$ python3 -q
>>> import numpy as np
>>> from numpy import linalg as LA
>>> np.set_printoptions(suppress=True, linewidth=120)
>>> mat = np.load("layer7.npy")
>>> mat.round(1) + 0
array([[ 1.9, -1.2,  0.6,  1.3, -0.1,  1.3, -0.4],
       [ 0.1,  2. , -0.5,  0.6,  0.2,  0.7, -2. ],
       [-0.1,  1.1,  1.4,  0.6, -2.2,  0. ,  0.7],
       [-0.1,  0.8, -1.3,  0.9,  0.4,  1.3,  2. ],
       [ 1.2,  1.2,  1.5, -1. ,  1.5,  0. ,  0.8],
       [-0.4, -0.3,  0.1, -1.9, -0.7,  2.1, -0.2],
       [-1.9, -0.4,  1.5,  1. ,  1.1,  0.7, -0.2]])
>>> q, r_ = LA.qr(mat)
>>> np.round(q @ r_, 1) + 0
array([[ 1.9, -1.2,  0.6,  1.3, -0.1,  1.3, -0.4],
       [ 0.1,  2. , -0.5,  0.6,  0.2,  0.7, -2. ],
       [-0.1,  1.1,  1.4,  0.6, -2.2,  0. ,  0.7],
       [-0.1,  0.8, -1.3,  0.9,  0.4,  1.3,  2. ],
       [ 1.2,  1.2,  1.5, -1. ,  1.5,  0. ,  0.8],
       [-0.4, -0.3,  0.1, -1.9, -0.7,  2.1, -0.2],
       [-1.9, -0.4,  1.5,  1. ,  1.1,  0.7, -0.2]])
>>> r_.round(1) + 0
array([[-3.,  0.,  0.,  0.,  0.,  0.,  0.],
       [ 0., -3.,  0.,  0.,  0.,  0.,  0.],
       [ 0.,  0., -3.,  0.,  0.,  0.,  0.],
       [ 0.,  0.,  0., -3.,  0.,  0.,  0.],
       [ 0.,  0.,  0.,  0., -3.,  0.,  0.],
       [ 0.,  0.,  0.,  0.,  0., -3.,  0.],
       [ 0.,  0.,  0.,  0.,  0.,  0., -3.]])
>>> q.shape, r_.shape
((7, 7), (7, 7))
>>> np.round(q.T @ q, 1) + 0
array([[1., 0., 0., 0., 0., 0., 0.],
       [0., 1., 0., 0., 0., 0., 0.],
       [0., 0., 1., 0., 0., 0., 0.],
       [0., 0., 0., 1., 0., 0., 0.],
       [0., 0., 0., 0., 1., 0., 0.],
       [0., 0., 0., 0., 0., 1., 0.],
       [0., 0., 0., 0., 0., 0., 1.]])
>>> np.trace(q @ q.T)
np.float64(7.0)
>>> r0 = np.array([3, -2])
>>> np.round(np.polyval(r0, mat[6]), 1)
array([-7.7, -3.1,  2.6,  1. ,  1.4,  0.2, -2.5])
>>> np.round(np.correlate(mat[6], mat[1], "full"), 1) + 0
array([ 3.7, -0.7, -3.8, -2. , -0.4, -3.1,  0. ,  3.2,  2.1,  1.9,  1.7, -0.2,  0. ])
>>> np.round(np.convolve(mat[6], r0), 1) + 0
array([-5.7,  2.7,  5.3, -0.1,  1.4,  0. , -2. ,  0.3])
>>> np.round(LA.pinv(mat), 1) + 0
array([[ 0.2,  0. ,  0. ,  0. ,  0.1,  0. , -0.2],
       [-0.1,  0.2,  0.1,  0.1,  0.1,  0. ,  0. ],
       [ 0.1, -0.1,  0.2, -0.1,  0.2,  0. ,  0.2],
       [ 0.1,  0.1,  0.1,  0.1, -0.1, -0.2,  0.1],
       [ 0. ,  0. , -0.2,  0. ,  0.2, -0.1,  0.1],
       [ 0.1,  0.1,  0. ,  0.1,  0. ,  0.2,  0.1],
       [ 0. , -0.2,  0.1,  0.2,  0.1,  0. ,  0. ]])
>>> W1 = np.array([[1, 1, -2, 2],
...     [-2, 2, 0, 2],
...     [1, -2, 1, 2],
...     [2, 2, 2, 1],
...     [0, 0, -2, -1],
...     [0, 1, 1, -2],
...     [-1, 0, 0, -1]])
>>> coef = np.array([-6, 9, 1, 3])
>>> H = np.maximum(mat @ W1 + coef, 0)
>>> np.round((H > 0).mean(axis=0), 1)
array([0.1, 1. , 0.9, 0.7])
>>> (H > 0).astype(int)
array([[1, 1, 1, 1],
       [0, 1, 1, 1],
       [0, 1, 1, 1],
       [0, 1, 1, 0],
       [0, 1, 0, 1],
       [0, 1, 1, 0],
       [0, 1, 1, 1]])
>>> C = np.array([[0, 2, 1], [1, -1, 1], [-1, 0, -2], [-2, 0, -2]])
>>> W1 @ C
array([[-1,  1,  2],
       [-2, -6, -4],
       [-7,  4, -7],
       [-2,  2, -2],
       [ 4,  0,  6],
       [ 4, -1,  3],
       [ 2, -2,  1]])
>>> K = np.array([[0.0, -3.0, 0.0, 0.0],
...     [-3.0, 0.0, -3.0, 0.0],
...     [0.0, -3.0, 0.0, -3.0],
...     [0.0, 0.0, -3.0, 1.0]])
>>> # symmetric, so the eigenvalues are real
>>> r0 = np.array([-2, 2, 3])
>>> np.correlate(K[2], K[0], "full")
array([0., 0., 0., 9., 0., 9., 0.])
>>> np.polyval(r0, K[2])
array([  3., -21.,   3., -21.])
>>> np.cross(K[2, :3], K[0, :3])
array([0., 0., 0.])
>>> np.array([np.convolve(row, r0, "same") for row in K])
array([[ 6., -6., -9.,  0.],
       [-6., -3., -6., -9.],
       [ 6., -6., -3., -6.],
       [ 0.,  6., -8., -7.]])
>>> F = np.load("w.npy")
>>> F
array([[5., 0., 0.],
       [0., 5., 4.],
       [0., 4., 5.]])
>>> r0 = np.array([-2, -2, 0])
>>> Y = F + np.outer(r0, np.eye(3)[0])
>>> LA.matrix_rank(Y - F)
np.int64(1)
>>> Y
array([[ 3.,  0.,  0.],
       [-2.,  5.,  4.],
       [ 0.,  4.,  5.]])
>>> LA.matrix_rank(LA.inv(Y) - LA.inv(F), tol=1e-8)
np.int64(1)
>>> q, V = LA.qr(K[:, :2])[0], LA.qr(K[:, 2:])[0]
>>> s = LA.svd(q.T @ V, compute_uv=False)
>>> np.round(LA.norm(q @ q.T - V @ V.T, 2), 1)
np.float64(0.8)
>>> np.round(np.degrees(np.arccos(s.clip(0, 1))), 1)
array([38.4, 51.6])
>>> (s > 0.9).sum()
np.int64(0)
>>> q, r_ = LA.qr(F)
>>> np.round(np.abs(np.diag(r_)), 1)
array([5. , 6.4, 1.4])
>>> r_.round(1)
array([[ 5. ,  0. ,  0. ],
       [ 0. , -6.4, -6.2],
       [ 0. ,  0. ,  1.4]])
>>> np.round(q @ r_, 1)
array([[5., 0., 0.],
       [0., 5., 4.],
       [0., 4., 5.]])
>>> np.trace(F)
np.float64(15.0)
>>> np.allclose(F @ F.T, F.T @ F)
True
>>> np.round(np.sort(np.abs(LA.eigvals(F))), 1)
array([1., 5., 9.])
>>> np.allclose(F, F.T)
True
>>> evals, V = LA.eigh(F)
>>> np.round(LA.svd(F, compute_uv=False), 1)
array([9., 5., 1.])
>>> np.round(V.T @ F @ V, 1) + 0
array([[1., 0., 0.],
       [0., 5., 0.],
       [0., 0., 9.]])
>>> evals.round(1)
array([1., 5., 9.])
>>> np.round(LA.eigvalsh(F @ F), 1)
array([ 1., 25., 81.])
>>> np.round(LA.eigvalsh(F + 4 * np.eye(3)), 1)
array([ 5.,  9., 13.])
>>> np.abs(V[:, -1]).round(6).argmax()
np.int64(1)
>>> evals.sum(), np.trace(F)
(np.float64(15.0), np.float64(15.0))
>>> np.round(V.T @ V, 1) + 0
array([[1., 0., 0.],
       [0., 1., 0.],
       [0., 0., 1.]])
>>> np.round(np.abs(V[:, -1]), 1)
array([0. , 0.7, 0.7])
>>> (evals > 1e-8).sum(), (evals < -1e-8).sum()
(np.int64(3), np.int64(0))
>>> arr = np.array([[0, 0, 0, 0, 1, 0],
...     [0, 0, 0, 0, 0, 1],
...     [0, 1, 0, 0, 0, 0],
...     [1, 0, 0, 0, 0, 0],
...     [0, 0, 0, 1, 0, 0],
...     [0, 0, 1, 0, 0, 0]])
>>> arr
array([[0, 0, 0, 0, 1, 0],
       [0, 0, 0, 0, 0, 1],
       [0, 1, 0, 0, 0, 0],
       [1, 0, 0, 0, 0, 0],
       [0, 0, 0, 1, 0, 0],
       [0, 0, 1, 0, 0, 0]])
>>> # splits into 2 blocks
>>> LA.matrix_power(arr, 100)
array([[0, 0, 0, 0, 1, 0],
       [0, 0, 0, 0, 0, 1],
       [0, 1, 0, 0, 0, 0],
       [1, 0, 0, 0, 0, 0],
       [0, 0, 0, 1, 0, 0],
       [0, 0, 1, 0, 0, 0]])
>>> LA.matrix_power(arr, 2)
array([[0, 0, 0, 1, 0, 0],
       [0, 0, 1, 0, 0, 0],
       [0, 0, 0, 0, 0, 1],
       [0, 0, 0, 0, 1, 0],
       [1, 0, 0, 0, 0, 0],
       [0, 1, 0, 0, 0, 0]])
>>> np.round(np.sort(np.abs(LA.eigvals(arr)))[::-1], 1)
array([1., 1., 1., 1., 1., 1.])
>>> pr = np.eye(6)[4]
>>> for _ in range(4):
...     pr = pr @ arr
...     print(pr.round(1))
... 
[0. 0. 0. 1. 0. 0.]
[1. 0. 0. 0. 0. 0.]
[0. 0. 0. 0. 1. 0.]
[0. 0. 0. 1. 0. 0.]
>>> arr @ arr
array([[0, 0, 0, 1, 0, 0],
       [0, 0, 1, 0, 0, 0],
       [0, 0, 0, 0, 0, 1],
       [0, 0, 0, 0, 1, 0],
       [1, 0, 0, 0, 0, 0],
       [0, 1, 0, 0, 0, 0]])
>>> (arr != 0).astype(int)
array([[0, 0, 0, 0, 1, 0],
       [0, 0, 0, 0, 0, 1],
       [0, 1, 0, 0, 0, 0],
       [1, 0, 0, 0, 0, 0],
       [0, 0, 0, 1, 0, 0],
       [0, 0, 1, 0, 0, 0]])
>>> np.round(np.sort(LA.eigvals(arr).real), 1)
array([-0.5, -0.5, -0.5, -0.5,  1. ,  1. ])
>>> Y = arr / LA.norm(arr, axis=1, keepdims=True)
>>> cov = Y @ Y.T
>>> np.argwhere(np.triu(np.abs(cov) > 0.95, 1))
array([], shape=(0, 2), dtype=int64)
>>> (cov - 2 * np.eye(6)).round(6).argmax(axis=1)
array([1, 0, 0, 0, 0, 0])
>>> cov[0]
array([1., 0., 0., 0., 0., 0.])
>>> vec = np.array([-3, -1, 1, 3, -2, 3])
>>> np.round(np.abs(LA.eigvals(arr)), 1)
array([1., 1., 1., 1., 1., 1.])
>>> np.round(LA.inv(arr), 1)
array([[0., 0., 0., 1., 0., 0.],
       [0., 0., 1., 0., 0., 0.],
       [0., 0., 0., 0., 0., 1.],
       [0., 0., 0., 0., 1., 0.],
       [1., 0., 0., 0., 0., 0.],
       [0., 1., 0., 0., 0., 0.]])
>>> arr.T @ (arr @ vec)
array([-3, -1,  1,  3, -2,  3])
>>> A = np.loadtxt("data.csv", delimiter=",")
>>> A
array([[-5.6, -6.6,  5.4, -3.2],
       [-4.6, -5. ,  4.8, -2.8],
       [-2.8, -2.4,  2.6, -1.6],
       [-0.4, -1. ,  0.7, -0.5],
       [ 2.6,  3.2, -3.2,  1.7],
       [-2.9, -3.4,  2.8, -1.9],
       [-7.6, -8. ,  8.7, -4.2],
       [-5.7, -6.2,  5.4, -3. ],
       [-5.7, -6. ,  6.5, -3.2],
       [ 5.2,  6.1, -6.1,  3. ],
       [-7.3, -8. ,  8.1, -3.6],
       [-2.6, -3.1,  3.3, -1.6],
       [ 3.4,  4.2, -4.1,  2.4],
       [-4.4, -5.3,  4.6, -2.4],
       [ 3.1,  2.9, -3.8,  1.6],
       [ 7.4,  7.6, -7.9,  3.6],
       [ 4.4,  5.2, -5.2,  2.4],
       [ 7.2,  8.3, -7.8,  3.5],
       [-5.2, -6. ,  6.3, -2.9],
       [-3. , -2.8,  2.9, -1.2],
       [-7. , -7.8,  8.6, -3.9]])
>>> Ac = (A - A.mean(axis=0)) / A.std(axis=0)
>>> np.argwhere(np.abs(Ac) > 2)
array([], shape=(0, 2), dtype=int64)
>>> coef = LA.lstsq(np.delete(Ac, 2, axis=1), Ac[:, 2])[0]
>>> np.round(1 - np.var(Ac[:, 2] - np.delete(Ac, 2, axis=1) @ coef), 1)
np.float64(1.0)
>>> Ac = A - A.mean(axis=0)
>>> V = LA.svd(Ac)[2][:1]
>>> Y = Ac - Ac @ V.T @ V
>>> np.round(Y.std(axis=0), 1)
array([0.2, 0.3, 0.3, 0.2])
>>> round(float(LA.norm(Y) / LA.norm(Ac)), 1)
0.1
>>> LA.norm(Y, axis=1).round(6).argmax()
np.int64(0)
>>> Y = np.c_[A[:, :2] @ np.array([[6, 1], [5, 9]]), np.array([-8, -6, 8, 9, 0, 6, -1, 7, -4, 2, -9, 9, 0, 8, 1, 6, -7, -4, 6, 8, 6])]
>>> Y.round(1)
array([[-66.6, -65. ,  -8. ],
       [-52.6, -49.6,  -6. ],
       [-28.8, -24.4,   8. ],
       [ -7.4,  -9.4,   9. ],
       [ 31.6,  31.4,   0. ],
       [-34.4, -33.5,   6. ],
       [-85.6, -79.6,  -1. ],
       [-65.2, -61.5,   7. ],
       [-64.2, -59.7,  -4. ],
       [ 61.7,  60.1,   2. ],
       [-83.8, -79.3,  -9. ],
       [-31.1, -30.5,   9. ],
       [ 41.4,  41.2,   0. ],
       [-52.9, -52.1,   8. ],
       [ 33.1,  29.2,   1. ],
       [ 82.4,  75.8,   6. ],
       [ 52.4,  51.2,  -7. ],
       [ 84.7,  81.9,  -4. ],
       [-61.2, -59.2,   6. ],
       [-32. , -28.2,   8. ],
       [-81. , -77.2,   6. ]])
>>> np.round(LA.norm(Y - A @ LA.lstsq(A, Y)[0], axis=0), 1) + 0
array([ 0. ,  0. , 27.8])
>>> LA.matrix_rank(np.c_[A, Y])
np.int64(5)
>>> np.round(LA.lstsq(A, Y[:, 0])[0], 1) + 0
array([6., 5., 0., 0.])
>>> LA.matrix_rank(Y)
np.int64(3)
>>> dist = LA.norm(A[:, None] - A[None], axis=-1)
>>> np.round(LA.norm(A - A.mean(axis=0), axis=1), 1)
array([ 7.9,  5.9,  2. ,  1.6,  8.3,  2.8, 11.8,  7.6,  8.2, 13.3, 11.2,  2.6, 10. ,  5.8,  8.7, 16.5, 11.7, 16.7,
        7.7,  2.4, 11.3])
>>> dist[15].round(1)
array([24.4, 22.5, 18.5, 15. ,  8.3, 19.3, 28.4, 24.1, 24.7,  3.3, 27.7, 19.2,  6.6, 22.3,  7.8,  0. ,  4.8,  0.7,
       24.2, 18.9, 27.8])
>>> dist.shape
(21, 21)
>>> np.unravel_index(dist.round(6).argmax(), dist.shape)
(np.int64(6), np.int64(17))
>>> dist.mean(axis=1).argmax()
np.int64(17)
>>> np.flatnonzero(dist[15] < dist.mean() / 2)
array([ 9, 15, 16, 17])
>>> dist[15].round(6).argsort(kind="stable")[:4]
array([15, 17,  9, 16])
>>> (dist + 1e9 * np.eye(21)).round(6).argmin(axis=1)
array([ 7, 13, 19,  2, 14, 11, 20,  0, 18, 16, 20,  5, 14,  1,  4, 17,  9, 15,  8,  2, 10])
>>> lab = A[:, 1] > np.median(A[:, 1])
>>> r0 = A[lab].mean(axis=0) - A[~lab].mean(axis=0)
>>> ((A - A.mean(axis=0)) @ r0 > 0).astype(int)
array([0, 0, 0, 1, 1, 0, 0, 0, 0, 1, 0, 0, 1, 0, 1, 1, 1, 1, 0, 0, 0])
>>> r0.round(1)
array([ 8. ,  9.1, -9.1,  4.5])
>>> M = np.load("a.npy")
>>> M
array([[ -3., -10.,   2.,   2.],
       [ -4.,  -9.,   5.,  -1.],
       [ -6., -18.,   7.,   0.],
       [ -6., -18.,   9.,  -2.]])
>>> rng = np.random.default_rng(1946)
>>> Y = M + rng.integers(-2, 3, (4, 3)) @ rng.integers(-2, 3, (3, 4))
>>> Y
array([[ -4.,  -6.,   3.,  -1.],
       [ -6., -10.,   3.,   2.],
       [ -5., -12.,  10.,  -7.],
       [ -8., -20.,   7.,   2.]])
>>> np.round(LA.svd(Y - M, compute_uv=False), 1) + 0
array([12.5,  3.5,  0.3,  0. ])
>>> np.round(LA.norm(Y, axis=0), 1)
array([11.9, 26.1, 12.9,  7.6])
>>> round(LA.norm(Y, 1), 1), round(float(LA.norm(Y, np.inf)), 1)
(np.float64(48.0), 37.0)
>>> round(LA.norm(Y, 2), 1)
np.float64(31.0)
>>> LA.norm(Y, axis=1).argmax()
np.int64(3)
>>> vec = np.array([5, 2, 5])
>>> a = np.maximum(F @ vec, 0)
>>> np.maximum(F @ vec, 0) - np.maximum(-F @ vec, 0)
array([25., 30., 33.])
>>> np.maximum(F @ (3 * vec), 0)
array([75., 90., 99.])
>>> np.tanh(F @ vec)
array([1., 1., 1.])
>>> vec = np.array([5, 1, -2])
>>> rhs = F @ vec
>>> coef, lr = np.zeros(3), 1 / LA.norm(F, 2) ** 2
>>> for i in range(250):
...     coef -= lr * F.T @ (F @ coef - rhs)
...     if i % 50 == 0: print(i, round(LA.norm(F @ coef - rhs), 1))
... 
0 17.4
50 1.1
100 0.6
150 0.3
200 0.2
>>> coef.round(1)
array([ 5. ,  0.9, -1.9])
>>> X = np.loadtxt("m.csv", delimiter=",")
>>> X.round(1)
array([[ 0.8, -0.4, -0.4,  0.1],
       [-0.4,  0.1, -0.9,  0.1],
       [-0.4, -0.9,  0.1,  0.1],
       [ 0.1,  0.1,  0.1,  1. ]])
>>> lab = rng.permutation(4)
>>> lab
array([0, 3, 1, 2])
>>> Y = X[lab][:, lab]
>>> np.round(LA.det(Y), 1), np.round(LA.det(X[lab]), 1)
(np.float64(-1.0), np.float64(-1.0))
>>> np.allclose(Y, X)
False
>>> Y.round(1)
array([[ 0.8,  0.1, -0.4, -0.4],
       [ 0.1,  1. ,  0.1,  0.1],
       [-0.4,  0.1,  0.1, -0.9],
       [-0.4,  0.1, -0.9,  0.1]])
>>> np.trace(Y)
np.float64(2.0)
>>> vec = np.array([1, 1, 2, 3])
>>> [p for p in range(1, 25) if np.allclose(LA.matrix_power(X, p), np.eye(4))]
[2, 4, 6, 8, 10, 12, 14, 16, 18, 20, 22, 24]
>>> np.round(np.sort(np.abs(np.degrees(np.angle(LA.eigvals(X))))), 1)
array([  0.,   0.,   0., 180.])
>>> round(float(LA.norm(vec)), 1), round(LA.norm(X @ vec), 1)
(3.9, np.float64(3.9))
>>> np.round(X.T @ (X @ vec), 1)
array([1., 1., 2., 3.])
>>> np.round(LA.inv(X), 1)
array([[ 0.8, -0.4, -0.4,  0.1],
       [-0.4,  0.1, -0.9,  0.1],
       [-0.4, -0.9,  0.1,  0.1],
       [ 0.1,  0.1,  0.1,  1. ]])
